% python3 -q
>>> import numpy as np
>>> np.set_printoptions(precision=2, suppress=True, linewidth=140, sign=" ")
>>> tidy = lambda a: np.round(a, 2) + 0
>>> feats = np.load("arr.npy")
>>> feats
array([[ 4.03,  0.02,  2.01,  0.99,  2.  ,  3.99,  3.01,  0.96, -0.01, -0.02,  3.02],
       [ 3.97,  0.  ,  2.  ,  0.97,  1.99,  4.  ,  3.  ,  1.06,  0.01,  0.  ,  2.98],
       [ 4.01,  0.01,  2.02,  1.  ,  2.03,  4.05,  3.02,  1.03, -0.03,  0.  ,  3.  ],
       [ 2.01,  5.  ,  5.01,  2.96,  3.05,  2.  ,  0.98,  4.04,  4.  ,  3.01,  3.  ],
       [ 2.03,  5.01,  5.01,  3.01,  2.98,  2.02,  1.  ,  3.99,  3.97,  2.98,  2.98],
       [ 2.04,  4.98,  4.96,  3.01,  3.01,  2.  ,  0.99,  3.99,  3.98,  3.02,  2.96],
       [ 0.  ,  2.04,  3.07,  1.  ,  4.04,  0.02,  0.01,  2.97,  0.97,  0.02,  2.01],
       [-0.06,  2.04,  3.01,  1.01,  3.99,  0.  ,  0.03,  3.05,  1.04,  0.03,  1.97],
       [ 0.01,  2.02,  3.  ,  1.  ,  4.01,  0.02,  0.01,  2.98,  1.02, -0.01,  1.98]])
>>> left, sig, Vt = np.linalg.svd(feats)
>>> tidy(sig)
array([ 23.61,  10.26,   5.62,   0.12,   0.06,   0.06,   0.05,   0.03,   0.02])
>>> M2 = left[:, :3] @ np.diag(sig[:3]) @ Vt[:3]
>>> tidy(np.abs(feats - M2).max())
np.float64(0.05)
>>> np.linalg.matrix_rank(M2)
np.int64(3)
>>> np.linalg.cond(feats) > 100
np.True_
>>> tidy(np.linalg.norm(feats, 2) / np.linalg.norm(feats))
np.float64(0.9)
>>> left, sig, Vt = np.linalg.svd(feats, full_matrices=False)
>>> tidy(np.abs(Vt[0]))
array([ 0.24,  0.36,  0.45,  0.24,  0.36,  0.24,  0.15,  0.36,  0.27,  0.18,  0.33])
>>> (sig > 1e-8).sum()
np.int64(9)
>>> tidy(Vt @ Vt.T)
array([[ 1.,  0.,  0.,  0.,  0.,  0.,  0.,  0.,  0.],
       [ 0.,  1.,  0.,  0.,  0.,  0.,  0.,  0.,  0.],
       [ 0.,  0.,  1.,  0.,  0.,  0.,  0.,  0.,  0.],
       [ 0.,  0.,  0.,  1.,  0.,  0.,  0.,  0.,  0.],
       [ 0.,  0.,  0.,  0.,  1.,  0.,  0.,  0.,  0.],
       [ 0.,  0.,  0.,  0.,  0.,  1.,  0.,  0.,  0.],
       [ 0.,  0.,  0.,  0.,  0.,  0.,  1.,  0.,  0.],
       [ 0.,  0.,  0.,  0.,  0.,  0.,  0.,  1.,  0.],
       [ 0.,  0.,  0.,  0.,  0.,  0.,  0.,  0.,  1.]])
>>> np.abs(left[:, 0]).round(6).argmax()
np.int64(3)
>>> np.allclose(left * sig @ Vt, feats)
True
>>> tidy(left.T @ left)
array([[ 1.,  0.,  0.,  0.,  0.,  0.,  0.,  0.,  0.],
       [ 0.,  1.,  0.,  0.,  0.,  0.,  0.,  0.,  0.],
       [ 0.,  0.,  1.,  0.,  0.,  0.,  0.,  0.,  0.],
       [ 0.,  0.,  0.,  1.,  0.,  0.,  0.,  0.,  0.],
       [ 0.,  0.,  0.,  0.,  1.,  0.,  0.,  0.,  0.],
       [ 0.,  0.,  0.,  0.,  0.,  1.,  0.,  0.,  0.],
       [ 0.,  0.,  0.,  0.,  0.,  0.,  1.,  0.,  0.],
       [ 0.,  0.,  0.,  0.,  0.,  0.,  0.,  1.,  0.],
       [ 0.,  0.,  0.,  0.,  0.,  0.,  0.,  0.,  1.]])
